$ python3 -q
>>> import numpy as np
>>> np.set_printoptions(precision=1, suppress=True, linewidth=160, floatmode="fixed")
>>> def rnd(a):
...     return np.round(a, 1) + 0
... 
>>> X = np.loadtxt("out17.csv", delimiter=",")
>>> X
array([[-1.0,  3.0, -2.0, -1.0, -1.0, -3.0],
       [ 3.0, -1.0,  3.0, -2.0, -1.0, -1.0],
       [-2.0,  3.0, -1.0,  3.0, -2.0, -1.0],
       [-1.0, -2.0,  3.0, -1.0,  3.0, -2.0],
       [-1.0, -1.0, -2.0,  3.0, -1.0,  3.0],
       [-3.0, -1.0, -1.0, -2.0,  3.0, -1.0]])
>>> ev, vecs = np.linalg.eigvalsh(X)
Traceback (most recent call last):
  File "<python-input-5>", line 1, in <module>
    ev, vecs = np.linalg.eigvalsh(X)
    ^^^^^^^^
ValueError: too many values to unpack (expected 2)
>>> ev, vecs = np.linalg.eigh(X)
>>> rnd(vecs @ np.diag(ev) @ vecs.T)
array([[-1.0,  3.0, -2.0, -1.0, -1.0, -3.0],
       [ 3.0, -1.0,  3.0, -2.0, -1.0, -1.0],
       [-2.0,  3.0, -1.0,  3.0, -2.0, -1.0],
       [-1.0, -2.0,  3.0, -1.0,  3.0, -2.0],
       [-1.0, -1.0, -2.0,  3.0, -1.0,  3.0],
       [-3.0, -1.0, -1.0, -2.0,  3.0, -1.0]])
>>> np.unique(ev.round(6) + 0, return_counts=True)[1]
array([1, 1, 1, 1, 1, 1])
>>> rnd(vecs.T @ vecs)
array([[1.0, 0.0, 0.0, 0.0, 0.0, 0.0],
       [0.0, 1.0, 0.0, 0.0, 0.0, 0.0],
       [0.0, 0.0, 1.0, 0.0, 0.0, 0.0],
       [0.0, 0.0, 0.0, 1.0, 0.0, 0.0],
       [0.0, 0.0, 0.0, 0.0, 1.0, 0.0],
       [0.0, 0.0, 0.0, 0.0, 0.0, 1.0]])
>>> Q, r_ = np.linalg.qr(X)
>>> rnd(Q @ r_)
array([[-1.0,  3.0, -2.0, -1.0, -1.0, -3.0],
       [ 3.0, -1.0,  3.0, -2.0, -1.0, -1.0],
       [-2.0,  3.0, -1.0,  3.0, -2.0, -1.0],
       [-1.0, -2.0,  3.0, -1.0,  3.0, -2.0],
       [-1.0, -1.0, -2.0,  3.0, -1.0,  3.0],
       [-3.0, -1.0, -1.0, -2.0,  3.0, -1.0]])
>>> np.allclose(r_.T @ r_, X.T @ X)
True
>>> rnd(Q)
array([[-0.2, -0.6,  0.0, -0.5, -0.1, -0.6],
       [ 0.6,  0.1, -0.3, -0.1, -0.7,  0.0],
       [-0.4, -0.5, -0.4,  0.5, -0.3,  0.3],
       [-0.2,  0.5, -0.7,  0.1,  0.1, -0.5],
       [-0.2,  0.3,  0.5,  0.5, -0.5, -0.4],
       [-0.6,  0.4,  0.0, -0.5, -0.4,  0.3]])
>>> rnd(np.trace(Q @ Q.T))
np.float64(6.0)
>>> rnd(np.abs(np.diag(r_)))
array([5.0, 4.9, 3.7, 4.6, 1.1, 1.0])
>>> rng = np.random.default_rng(74)
>>> labels = rng.permutation(6)
>>> out = Q[:, labels] * rng.choice([-1, 1], 6)
>>> rnd(out)
array([[-0.1,  0.0, -0.6, -0.6, -0.5,  0.2],
       [-0.7,  0.3,  0.1,  0.0, -0.1, -0.6],
       [-0.3,  0.4, -0.5,  0.3,  0.5,  0.4],
       [ 0.1,  0.7,  0.5, -0.5,  0.1,  0.2],
       [-0.5, -0.5,  0.3, -0.4,  0.5,  0.2],
       [-0.4,  0.0,  0.4,  0.3, -0.5,  0.6]])
>>> U, _, Vh = np.linalg.svd(Q.T @ out)
>>> rnd(np.linalg.lstsq(Q, out)[0])
array([[ 0.0,  0.0,  0.0,  0.0,  0.0, -1.0],
       [ 0.0,  0.0,  1.0,  0.0,  0.0,  0.0],
       [ 0.0, -1.0,  0.0,  0.0,  0.0,  0.0],
       [ 0.0,  0.0,  0.0,  0.0,  1.0,  0.0],
       [ 1.0,  0.0,  0.0,  0.0,  0.0,  0.0],
       [ 0.0,  0.0,  0.0,  1.0,  0.0,  0.0]])
>>> labels
array([4, 2, 1, 5, 3, 0])
>>> m1 = np.load("dump.npy")
>>> m1
array([[  5,  -2,   3,   5,   3,  -1],
       [ -2,   8, -12,  -2,   6,  -2],
       [  3, -12,  18,   3,  -9,   3],
       [  5,  -2,   3,   5,   3,  -1],
       [  3,   6,  -9,   3,   9,  -3],
       [ -1,  -2,   3,  -1,  -3,   1]])
>>> ev, vecs = np.linalg.eigvalsh(m1)
Traceback (most recent call last):
  File "<python-input-25>", line 1, in <module>
    ev, vecs = np.linalg.eigvalsh(m1)
    ^^^^^^^^
ValueError: too many values to unpack (expected 2)
>>> ev, vecs = np.linalg.eigh(m1)
>>> rnd(vecs.T @ vecs)
array([[1.0, 0.0, 0.0, 0.0, 0.0, 0.0],
       [0.0, 1.0, 0.0, 0.0, 0.0, 0.0],
       [0.0, 0.0, 1.0, 0.0, 0.0, 0.0],
       [0.0, 0.0, 0.0, 1.0, 0.0, 0.0],
       [0.0, 0.0, 0.0, 0.0, 1.0, 0.0],
       [0.0, 0.0, 0.0, 0.0, 0.0, 1.0]])
>>> rnd(ev.sum()), np.trace(m1)
(np.float64(46.0), np.int64(46))
>>> rnd(np.linalg.eigvalsh(m1 + 2 * np.eye(6)))
array([ 2.0,  2.0,  2.0,  2.0, 15.8, 34.2])
>>> rnd(np.linalg.eigvalsh(m1 @ m1))
array([   0.0,    0.0,    0.0,    0.0,  189.9, 1038.1])
>>> M = np.array([[1, 0, 0, 0, 0, 0, 0],
...     [0, 1, 0, 0, 0, 0, 0],
...     [0, 0, 0, 0, 0, 0, 0],
...     [0, 0, 0, 2, 0, 0, 0],
...     [0, 0, 0, 0, 3, 0, 0],
...     [0, 0, 0, 0, 0, 3, 0],
...     [0, 0, 0, 0, 0, 0, 2]])
>>> blk = np.stack([M, 5 * M, M[::-1]])
>>> np.linalg.matrix_rank(blk.reshape(3, -1))
np.int64(2)
>>> (blk @ M.T).shape
(3, 7, 7)
